$ python3 -q
>>> import numpy as np
>>> from numpy import linalg as LA
>>> np.set_printoptions(suppress=True, linewidth=200)
>>> X = np.load("arr.npy")
>>> X
array([[  9,  36,   9,  36],
       [-72, -72, -72, -72],
       [  1,   4,  -3, -12],
       [ -8,  -8,  24,  24]])
>>> C2 = X.T @ X
>>> np.round(LA.svd(X, compute_uv=False) ** 2, 2)
array([23124.07,  1112.86,   670.79,    32.28])
>>> C2
array([[5330, 5576, 5070, 5304],
       [5576, 6560, 5304, 6240],
       [5070, 5304, 5850, 6120],
       [5304, 6240, 6120, 7200]])
>>> np.allclose(C2, C2.T)
True
>>> m1 = np.loadtxt("out8.csv", delimiter=",")
>>> m1.round(2)
array([[ 0.38, -0.45, -0.62, -0.45, -0.27],
       [-0.45,  0.68, -0.45, -0.32, -0.19],
       [-0.62, -0.45,  0.38, -0.45, -0.27],
       [-0.45, -0.32, -0.45,  0.68, -0.19],
       [-0.27, -0.19, -0.27, -0.19,  0.89]])
>>> x0 = np.array([1, 1, 3, 4, 0])
>>> a = np.maximum(m1 @ x0, 0)
>>> np.round(m1.T @ a, 2)
array([-0.28, -0.2 , -0.28,  0.43, -0.12])
>>> np.round(m1 * (a > 1e-9)[:, None], 2)
array([[ 0.  , -0.  , -0.  , -0.  , -0.  ],
       [-0.  ,  0.  , -0.  , -0.  , -0.  ],
       [-0.  , -0.  ,  0.  , -0.  , -0.  ],
       [-0.45, -0.32, -0.45,  0.68, -0.19],
       [-0.  , -0.  , -0.  , -0.  ,  0.  ]])
>>> vals, evecs = LA.eig(m1)
>>> np.round(np.sort(LA.eigvals(LA.inv(m1))), 2)
array([-1.,  1.,  1.,  1.,  1.])
>>> np.round(np.sort(LA.eigvals(m1.T)), 2)
array([-1.,  1.,  1.,  1.,  1.])
>>> np.round(np.prod(vals), 2)
np.float64(-1.0)
>>> rng = np.random.default_rng(412612)
>>> lab = rng.permutation(5)
>>> lab
array([4, 3, 2, 0, 1])
>>> A2 = m1[lab][:, lab]
>>> np.round(np.sort(np.abs(LA.eigvals(A2))), 2)
array([1., 1., 1., 1., 1.])
>>> np.allclose(A2, m1)
False
>>> A2 = LA.inv(m1)
>>> np.round(LA.inv(A2), 2)
array([[ 0.38, -0.45, -0.62, -0.45, -0.27],
       [-0.45,  0.68, -0.45, -0.32, -0.19],
       [-0.62, -0.45,  0.38, -0.45, -0.27],
       [-0.45, -0.32, -0.45,  0.68, -0.19],
       [-0.27, -0.19, -0.27, -0.19,  0.89]])
>>> A2.round(2)
array([[ 0.38, -0.45, -0.62, -0.45, -0.27],
       [-0.45,  0.68, -0.45, -0.32, -0.19],
       [-0.62, -0.45,  0.38, -0.45, -0.27],
       [-0.45, -0.32, -0.45,  0.68, -0.19],
       [-0.27, -0.19, -0.27, -0.19,  0.89]])
>>> np.allclose(A2, m1.T)
True
>>> round(LA.slogdet(m1)[0], 2)
np.float64(-1.0)
>>> np.round(LA.det(m1) * A2, 2)
array([[-0.38,  0.45,  0.62,  0.45,  0.27],
       [ 0.45, -0.68,  0.45,  0.32,  0.19],
       [ 0.62,  0.45, -0.38,  0.45,  0.27],
       [ 0.45,  0.32,  0.45, -0.68,  0.19],
       [ 0.27,  0.19,  0.27,  0.19, -0.89]])
>>> np.round(m1 @ A2, 2) + 0
array([[1., 0., 0., 0., 0.],
       [0., 1., 0., 0., 0.],
       [0., 0., 1., 0., 0.],
       [0., 0., 0., 1., 0.],
       [0., 0., 0., 0., 1.]])
>>> J = -3 * np.eye(3) + np.eye(3, k=1)
>>> J
array([[-3.,  1.,  0.],
       [ 0., -3.,  1.],
       [ 0.,  0., -3.]])
>>> r0, r1 = J[0], J[2]
>>> r0 @ r1
np.float64(0.0)
>>> r0 @ r0
np.float64(10.0)
>>> p = (r0 @ r1) / (r0 @ r0) * r0
>>> p
array([-0.,  0.,  0.])
>>> (r1 - p) @ r0
np.float64(0.0)
>>> lab = rng.permutation(3)
>>> A2 = J[:, lab] * rng.choice([-1, 1], 3)
>>> A2
array([[ 3., -1.,  0.],
       [-0.,  3.,  1.],
       [-0., -0., -3.]])
>>> U, _, VT = LA.svd(J.T @ A2)
>>> np.round(LA.lstsq(J, A2)[0], 2) + 0
array([[-1.,  0.,  0.],
       [ 0., -1.,  0.],
       [ 0.,  0.,  1.]])
>>> np.round(U @ VT, 2) + 0
array([[-1.,  0.,  0.],
       [ 0., -1.,  0.],
       [ 0.,  0.,  1.]])
>>> x0 = np.array([2, 1, -3])
>>> y = J @ x0
>>> beta, lr = np.zeros(3), 1 / LA.norm(J, 2) ** 2
>>> for i in range(6):
...     beta -= lr * J.T @ (J @ beta - y)
...     if i % 1 == 0: print(i, round(LA.norm(J @ beta - y), 2))
... 
0 3.45
1 1.17
2 0.44
3 0.19
4 0.1
5 0.06
>>> round(float(LA.cond(J)), 2)
1.6
>>> np.kron(np.eye(2, dtype=int), J)
array([[-3.,  1.,  0., -0.,  0.,  0.],
       [ 0., -3.,  1.,  0., -0.,  0.],
       [ 0.,  0., -3.,  0.,  0., -0.],
       [-0.,  0.,  0., -3.,  1.,  0.],
       [ 0., -0.,  0.,  0., -3.,  1.],
       [ 0.,  0., -0.,  0.,  0., -3.]])
>>> np.round(LA.eigvals(J), 2)
array([-3., -3., -3.])
>>> np.einsum("ii->", J)
np.float64(-9.0)
>>> round(LA.det(2 * J), 2), round(LA.det(J), 2)
(np.float64(-216.0), np.float64(-27.0))
>>> round(LA.eigvals(J).sum().real, 2)
np.float64(-9.0)
>>> np.poly(J)
array([ 1.,  9., 27., 27.])
